$ python3 -q
>>> import numpy as np
>>> from numpy import linalg as LA
>>> np.set_printoptions(precision=3, suppress=True, linewidth=100, sign=" ")
>>> E = np.array([[-0.16, -0.45, 1.35, 0.69, -2.06],
...     [-0.02, -2.02, 7.22, 2.0, 5.36],
...     [-3.98, -1.57, 0.47, -1.81, 1.1],
...     [-0.04, -0.57, 1.98, 0.62, 0.78],
...     [1.04, -1.08, 5.22, 1.98, 3.52],
...     [0.66, 0.29, -0.13, -0.09, 2.74],
...     [-2.08, 0.73, -5.24, -3.0, 0.66]])
>>> Uu, sv, Vt = LA.svd(E)
>>> vecs = Vt[:(sv > 1e-8).sum()]
>>> rng = np.random.default_rng(35)
>>> x0 = E[1] + 2 * E[5] + rng.integers(2) * np.eye(5)[3]
>>> print(x0)
[ 1.3  -1.44  6.96  1.82 10.84]
>>> print(LA.matrix_rank(np.vstack([E, x0])))
3
>>> print(round(LA.norm(x0 - vecs.T @ vecs @ x0), 3))
0.0
>>> C2 = E.T @ E
>>> print(np.round(np.trace(C2), 3), round(float((E ** 2).sum()), 3))
219.573 219.573
>>> print((E @ E.T).shape)
(7, 7)
>>> print([round(float(x), 3) for x in LA.svd(E, compute_uv=False)[:3]])
[12.841, 6.119, 4.151]
>>> print(round(LA.norm(E, 2) / LA.norm(E), 3))
0.867
>>> print(LA.matrix_rank(E, rtol=0.1))
3
>>> print(np.argsort(-LA.norm(E, axis=0).round(6), kind="stable")[:3])
[ 2  4  0]
>>> try:
...     LA.inv(E)
... except LA.LinAlgError as e:
...     print(e)
... 
Last 2 dimensions of the array must be square
>>> print(LA.lstsq(E[:-1].T, E[-1])[2])
3
>>> print(np.allclose(E[:-1].T @ LA.lstsq(E[:-1].T, E[-1])[0], E[-1]))
True
>>> x0 = np.array([-3, 3, 1, 2, 3])
>>> print(E @ np.ones(5))
[-0.63 12.54 -5.79  2.77 10.68  3.47 -8.93]
>>> print(E @ x0)
[-4.32 21.3   7.38  3.97 13.38  6.8  -0.83]
>>> print(LA.norm(E @ x0) <= LA.norm(E, 2) * LA.norm(x0) + 1e-9)
True
>>> print(E @ np.eye(5)[1])
[-0.45 -2.02 -1.57 -0.57 -1.08  0.29  0.73]
>>> print((E * x0).sum(axis=1))
[-4.32 21.3   7.38  3.97 13.38  6.8  -0.83]
>>> M = np.array([[5, 5, 5, 5, 5, 5, 5],
...     [5, 10, 10, 10, 10, 10, 10],
...     [5, 10, 15, 15, 15, 15, 15],
...     [5, 10, 15, 20, 20, 20, 20],
...     [5, 10, 15, 20, 25, 25, 25],
...     [5, 10, 15, 20, 25, 30, 30],
...     [5, 10, 15, 20, 25, 30, 35]])
>>> x0 = np.array([0, 5, 6, 8, 6, 3, 0])
>>> print(M @ (2 * x0))
[  280   560   790   960  1050  1080  1080]
>>> print((M @ x0).argmax())
5
>>> print(M @ x0)
[ 140  280  395  480  525  540  540]
>>> print(M @ np.eye(7)[4])
[  5.  10.  15.  20.  25.  25.  25.]
>>> Q, r_ = LA.qr(M)
>>> print(Q @ r_)
[[  5.   5.   5.   5.   5.   5.   5.]
 [  5.  10.  10.  10.  10.  10.  10.]
 [  5.  10.  15.  15.  15.  15.  15.]
 [  5.  10.  15.  20.  20.  20.  20.]
 [  5.  10.  15.  20.  25.  25.  25.]
 [  5.  10.  15.  20.  25.  30.  30.]
 [  5.  10.  15.  20.  25.  30.  35.]]
>>> print(np.allclose(r_.T @ r_, M.T @ M))
True
>>> print(np.round(Q.T @ Q, 3) + 0)
[[ 1.  0.  0.  0.  0.  0.  0.]
 [ 0.  1.  0.  0.  0.  0.  0.]
 [ 0.  0.  1.  0.  0.  0.  0.]
 [ 0.  0.  0.  1.  0.  0.  0.]
 [ 0.  0.  0.  0.  1.  0.  0.]
 [ 0.  0.  0.  0.  0.  1.  0.]
 [ 0.  0.  0.  0.  0.  0.  1.]]
>>> print(round(float(np.trace(Q @ Q.T)), 3))
7.0
>>> def softmax(z):
...     e = np.exp(z - z.max(axis=-1, keepdims=True))
...     return e / e.sum(axis=-1, keepdims=True)
... 
>>> print(np.round(softmax(10 * M[4]), 3) + 0)
[ 0.     0.     0.     0.     0.333  0.333  0.333]
>>> scores = M @ M.T / np.sqrt(7)
>>> print(np.round(softmax(scores + np.triu(np.full(scores.shape, -np.inf), 1)), 3) + 0)
[[ 1.  0.  0.  0.  0.  0.  0.]
 [ 0.  1.  0.  0.  0.  0.  0.]
 [ 0.  0.  1.  0.  0.  0.  0.]
 [ 0.  0.  0.  1.  0.  0.  0.]
 [ 0.  0.  0.  0.  1.  0.  0.]
 [ 0.  0.  0.  0.  0.  1.  0.]
 [ 0.  0.  0.  0.  0.  0.  1.]]
>>> print(softmax(scores)[4] @ M)
[  5.  10.  15.  20.  25.  30.  35.]
>>> J = np.load("case5.npy")
>>> print(J)
[[ 1  0  0  0  0]
 [ 0  0  0  1  0]
 [ 0  0  1  0  0]
 [ 0  0  0  0  1]
 [ 0  1  0  0  0]]
>>> print(np.sort(LA.eigvals(J).real))
[-0.5 -0.5  1.   1.   1. ]
>>> print((J != 0).astype(int))
[[ 1  0  0  0  0]
 [ 0  0  0  1  0]
 [ 0  0  1  0  0]
 [ 0  0  0  0  1]
 [ 0  1  0  0  0]]
>>> print(round(LA.det(J), 3))
1.0
>>> print(np.flatnonzero(LA.matrix_power((J != 0) + (J.T != 0) + np.eye(5), 5)[2]))
[ 2]
>>> print(LA.matrix_power(J, 2))
[[ 1  0  0  0  0]
 [ 0  0  0  0  1]
 [ 0  0  1  0  0]
 [ 0  1  0  0  0]
 [ 0  0  0  1  0]]
>>> print(LA.matrix_power(J, 100))
[[ 1  0  0  0  0]
 [ 0  0  0  1  0]
 [ 0  0  1  0  0]
 [ 0  0  0  0  1]
 [ 0  1  0  0  0]]
>>> print(J.sum(axis=1))
[ 1  1  1  1  1]
>>> pr = np.eye(5)[1]
>>> for _ in range(5):
...     pr = pr @ J
...     print(pr.round(3))
... 
[ 0.  0.  0.  1.  0.]
[ 0.  0.  0.  0.  1.]
[ 0.  1.  0.  0.  0.]
[ 0.  0.  0.  1.  0.]
[ 0.  0.  0.  0.  1.]
>>> data = np.loadtxt("layer1.csv", delimiter=",")
>>> print(data)
[[-2. -2. -2.]
 [ 0.  2.  2.]
 [ 0.  0. -1.]]
>>> z = rng.permutation(5)
>>> print(z)
[ 3  1  4  2  0]
>>> M2 = J[z][:, z]
>>> print(np.trace(M2))
2
>>> print(np.sort(np.abs(LA.eigvals(M2))))
[ 1.  1.  1.  1.  1.]
>>> print(np.diag(M2))
[ 0  0  0  1  1]
>>> print(np.allclose(M2, J))
False
>>> t3 = np.stack([E, 2 * E, E[::-1]])
>>> print((t3 @ E.T).shape)
(3, 7, 7)
>>> print(LA.matrix_rank(t3))
[ 3  3  3]
>>> print(np.einsum("bij,cij->bc", t3, t3))
[[ 219.573  439.146   10.775]
 [ 439.146  878.292   21.549]
 [  10.775   21.549  219.573]]
>>> x0 = np.array([3, 0, 0])
>>> y = data @ x0
>>> coef, lr = np.zeros(3), 1 / LA.norm(data, 2) ** 2
>>> for i in range(4):
...     coef -= lr * data.T @ (data @ coef - y)
...     if i % 1 == 0: print(i, round(LA.norm(data @ coef - y), 3))
... 
0 3.409
1 3.074
2 2.772
3 2.5
>>> print(np.round(LA.cond(data), 3))
6.346
>>> mat = np.array([[4.0, 7.0, -4.0, -6.0, -8.0, 9.0, 5.0],
...     [7.0, 52.0, -28.0, -42.0, -56.0, 63.0, 35.0],
...     [-4.0, -28.0, 19.0, 24.0, 32.0, -36.0, -20.0],
...     [-6.0, -42.0, 24.0, 39.0, 48.0, -54.0, -30.0],
...     [-8.0, -56.0, 32.0, 48.0, 67.0, -72.0, -40.0],
...     [9.0, 63.0, -36.0, -54.0, -72.0, 84.0, 45.0],
...     [5.0, 35.0, -20.0, -30.0, -40.0, 45.0, 28.0]])
>>> vals, vecs = LA.eigh(mat)
>>> print(LA.eigvalsh(mat + -2 * np.eye(7)))
[   1.    1.    1.    1.    1.    1.  273.]
>>> print(vals)
[   3.    3.    3.    3.    3.    3.  275.]
>>> print(LA.svd(mat, compute_uv=False))
[ 275.    3.    3.    3.    3.    3.    3.]
>>> print(np.unique(vals.round(6) + 0, return_counts=True)[1])
[ 6  1]
>>> print(vecs @ np.diag(vals) @ vecs.T)
[[  4.   7.  -4.  -6.  -8.   9.   5.]
 [  7.  52. -28. -42. -56.  63.  35.]
 [ -4. -28.  19.  24.  32. -36. -20.]
 [ -6. -42.  24.  39.  48. -54. -30.]
 [ -8. -56.  32.  48.  67. -72. -40.]
 [  9.  63. -36. -54. -72.  84.  45.]
 [  5.  35. -20. -30. -40.  45.  28.]]
>>> M2 = mat[0, 0] * mat[1:] - np.outer(mat[1:, 0], mat[0])
>>> print(M2)
[[   0.  159.  -84. -126. -168.  189.  105.]
 [   0.  -84.   60.   72.   96. -108.  -60.]
 [   0. -126.   72.  120.  144. -162.  -90.]
 [   0. -168.   96.  144.  204. -216. -120.]
 [   0.  189. -108. -162. -216.  255.  135.]
 [   0.  105.  -60.  -90. -120.  135.   87.]]
>>> print(mat[:, 0] / mat[0, 0])
[ 1.    1.75 -1.   -1.5  -2.    2.25  1.25]
>>> print(np.flatnonzero(~M2.round(6).any(axis=1)))
[]
>>> u = np.array([3, 3])
>>> print(np.cross(M2[1, :3], M2[5, :3]))
[-1260.     0.     0.]
>>> K = np.load("out19.npy")
>>> print(K)
[[ 0.119 -0.217  0.235]
 [-0.291  0.501 -0.537]
 [ 0.77  -0.954  0.967]
 [-0.235  0.414 -0.446]
 [ 0.345 -0.578  0.617]
 [-0.119  0.217 -0.235]
 [ 0.617 -0.867  0.894]
 [-0.345  0.578 -0.617]
 [ 0.493 -0.757  0.793]
 [ 0.119 -0.217  0.235]
 [-0.834  0.976 -0.984]
 [-0.617  0.867 -0.894]
 [-0.578  0.837 -0.867]
 [-0.493  0.757 -0.793]
 [ 0.06  -0.11   0.119]
 [ 0.834 -0.976  0.984]
 [ 0.291 -0.501  0.537]
 [-0.397  0.647 -0.686]
 [-0.446  0.706 -0.744]
 [ 0.446 -0.706  0.744]
 [ 0.291 -0.501  0.537]
 [-0.06   0.11  -0.119]
 [ 0.617 -0.867  0.894]
 [ 0.446 -0.706  0.744]]
>>> z = K[:, 2] > np.median(K[:, 2])
>>> u = K[z].mean(axis=0) - K[~z].mean(axis=0)
>>> print(round(float((((K - K.mean(axis=0)) @ u > 0) == z).mean()), 3))
0.958
>>> print(np.argsort(-np.abs(u).round(6), kind="stable"))
[ 2  1  0]
>>> print(u)
[ 0.812 -1.196  1.249]
>>> print(((K - K.mean(axis=0)) @ u > 0).astype(int))
[ 1  0  1  0  1  0  1  0  1  1  0  0  0  0  1  1  1  0  0  1  1  0  1  1]
>>> print(z.astype(int))
[ 1  0  1  0  1  0  1  0  1  1  0  0  0  0  0  1  1  0  0  1  1  0  1  1]
>>> proj = K @ LA.solve(K.T @ K, K.T)
>>> print(np.diag(proj))
[ 0.038  0.105  0.199  0.108  0.114  0.038  0.174  0.114  0.087  0.038  0.428  0.174  0.166  0.087
  0.008  0.428  0.105  0.08   0.074  0.074  0.105  0.008  0.174  0.074]
>>> print(np.allclose(proj @ proj, proj))
True
>>> print(round(np.trace(proj), 3))
3.0
>>> M2 = np.c_[K[:, :2] @ np.array([[-3, -4], [3, -2]]), np.array([3, -5, 4, -3, -3, -3, 2, -4, 2, -3, 0, 4, 0, -3, 5, 2, -1, -5, 0, -2, 4, -5, 1, 5])]
>>> print(M2)
[[-1.008 -0.042  3.   ]
 [ 2.376  0.162 -5.   ]
 [-5.172 -1.172  4.   ]
 [ 1.947  0.112 -3.   ]
 [-2.769 -0.224 -3.   ]
 [ 1.008  0.042 -3.   ]
 [-4.452 -0.734  2.   ]
 [ 2.769  0.224 -4.   ]
 [-3.75  -0.458  2.   ]
 [-1.008 -0.042 -3.   ]
 [ 5.43   1.384  0.   ]
 [ 4.452  0.734  4.   ]
 [ 4.245  0.638  0.   ]
 [ 3.75   0.458 -3.   ]
 [-0.51  -0.02   5.   ]
 [-5.43  -1.384  2.   ]
 [-2.376 -0.162 -1.   ]
 [ 3.132  0.294 -5.   ]
 [ 3.456  0.372  0.   ]
 [-3.456 -0.372 -2.   ]
 [-2.376 -0.162  4.   ]
 [ 0.51   0.02  -5.   ]
 [-4.452 -0.734  1.   ]
 [-3.456 -0.372  5.   ]]
>>> print(np.round(LA.lstsq(K, M2[:, 0])[0], 3) + 0)
[-3.  3.  0.]
>>> print(LA.matrix_rank(np.c_[K, M2]))
4
>>> print(LA.norm(LA.qr(K)[0].T @ M2, axis=0) ** 2 / ((M2 ** 2).sum(axis=0) + 1e-12))
[ 1.     1.     0.262]
>>> print(LA.matrix_rank(M2))
3
>>> Uu, sv, Vt = LA.svd(K)
>>> print(sv)
[ 5.218  0.301  0.009]
>>> print(np.argmax(sv[:-1] / (sv[1:] + 1e-6)) + 1)
2
>>> M2 = Uu[:, :2] @ np.diag(sv[:2]) @ Vt[:2]
>>> print(LA.matrix_rank(K, rtol=0.05))
2
>>> print(round(float(LA.norm(K - M2) / LA.norm(K)), 3))
0.002
>>> W0 = np.array([[9, 1, 7, 1, 9, 3, 3, 3],
...     [0, 2, 5, 6, 7, 1, 1, 1],
...     [6, 7, 7, 9, 8, 3, 9, 5],
...     [9, 1, 9, 3, 0, 1, 8, 9],
...     [7, 3, 8, 1, 9, 0, 6, 8],
...     [0, 4, 0, 8, 8, 6, 8, 9],
...     [8, 9, 6, 4, 4, 9, 5, 1],
...     [6, 7, 9, 1, 9, 8, 4, 9]])
>>> W0[7] = W0[5]
>>> print(W0)
[[ 9  1  7  1  9  3  3  3]
 [ 0  2  5  6  7  1  1  1]
 [ 6  7  7  9  8  3  9  5]
 [ 9  1  9  3  0  1  8  9]
 [ 7  3  8  1  9  0  6  8]
 [ 0  4  0  8  8  6  8  9]
 [ 8  9  6  4  4  9  5  1]
 [ 0  4  0  8  8  6  8  9]]
>>> M2 = W0 / LA.norm(W0, axis=1, keepdims=True)
>>> C2 = M2 @ M2.T
>>> print(np.round(np.degrees(np.arccos(np.clip(C2[6, 1], -1, 1))), 3))
53.535
>>> print(np.argwhere(np.triu(np.abs(C2) > 0.95, 1)))
[[ 5  7]]
>>> z = rng.permutation(8)
>>> print(z)
[ 7  0  1  4  3  5  6  2]
>>> M2 = W0[z][:, z]
>>> print(round(float(LA.det(M2)), 3), np.round(LA.det(W0[z]), 3))
0.0 -0.0
>>> print(M2)
[[ 9  0  4  8  8  6  8  0]
 [ 3  9  1  9  1  3  3  7]
 [ 1  0  2  7  6  1  1  5]
 [ 8  7  3  9  1  0  6  8]
 [ 9  9  1  0  3  1  8  9]
 [ 9  0  4  8  8  6  8  0]
 [ 1  8  9  4  4  9  5  6]
 [ 5  6  7  8  9  3  9  7]]
>>> print(np.allclose(M2, W0))
False
>>> print(np.round(np.sort(np.abs(LA.eigvals(M2))), 3) + 0)
[  0.      5.      5.      5.428   5.428   5.636  10.154  41.553]
>>> rank = LA.matrix_rank(W0)
>>> print(rank)
7
>>> ns = LA.svd(W0)[2][rank:].T
>>> print([int(LA.matrix_rank(W0[:i])) for i in range(1, len(W0) + 1)])
[1, 2, 3, 4, 5, 6, 7, 7]
>>> print(np.allclose(W0 @ ns, 0))
True
>>> print(np.round(W0 @ ns, 3) + 0)
[[ 0.]
 [ 0.]
 [ 0.]
 [ 0.]
 [ 0.]
 [ 0.]
 [ 0.]
 [ 0.]]
>>> feats = np.load("dump.npy")
>>> print(feats)
[[ 2  0  0  0]
 [-4  0  0  0]
 [-7 -9 -6  0]
 [ 5  0 -6 -2]]
>>> Uu, sv, Vt = LA.svd(feats)
>>> vecs = Vt[:(sv > 1e-8).sum()]
>>> x0 = feats[2] + -1 * feats[1] + rng.integers(2) * np.eye(4)[3]
>>> print(x0)
[-3. -9. -6.  0.]
>>> print(np.diag(vecs.T @ vecs))
[ 1.     0.957  0.904  0.138]
>>> print(np.round(vecs.T @ vecs, 3) + 0)
[[ 1.     0.     0.     0.   ]
 [ 0.     0.957  0.064 -0.191]
 [ 0.     0.064  0.904  0.287]
 [ 0.    -0.191  0.287  0.138]]
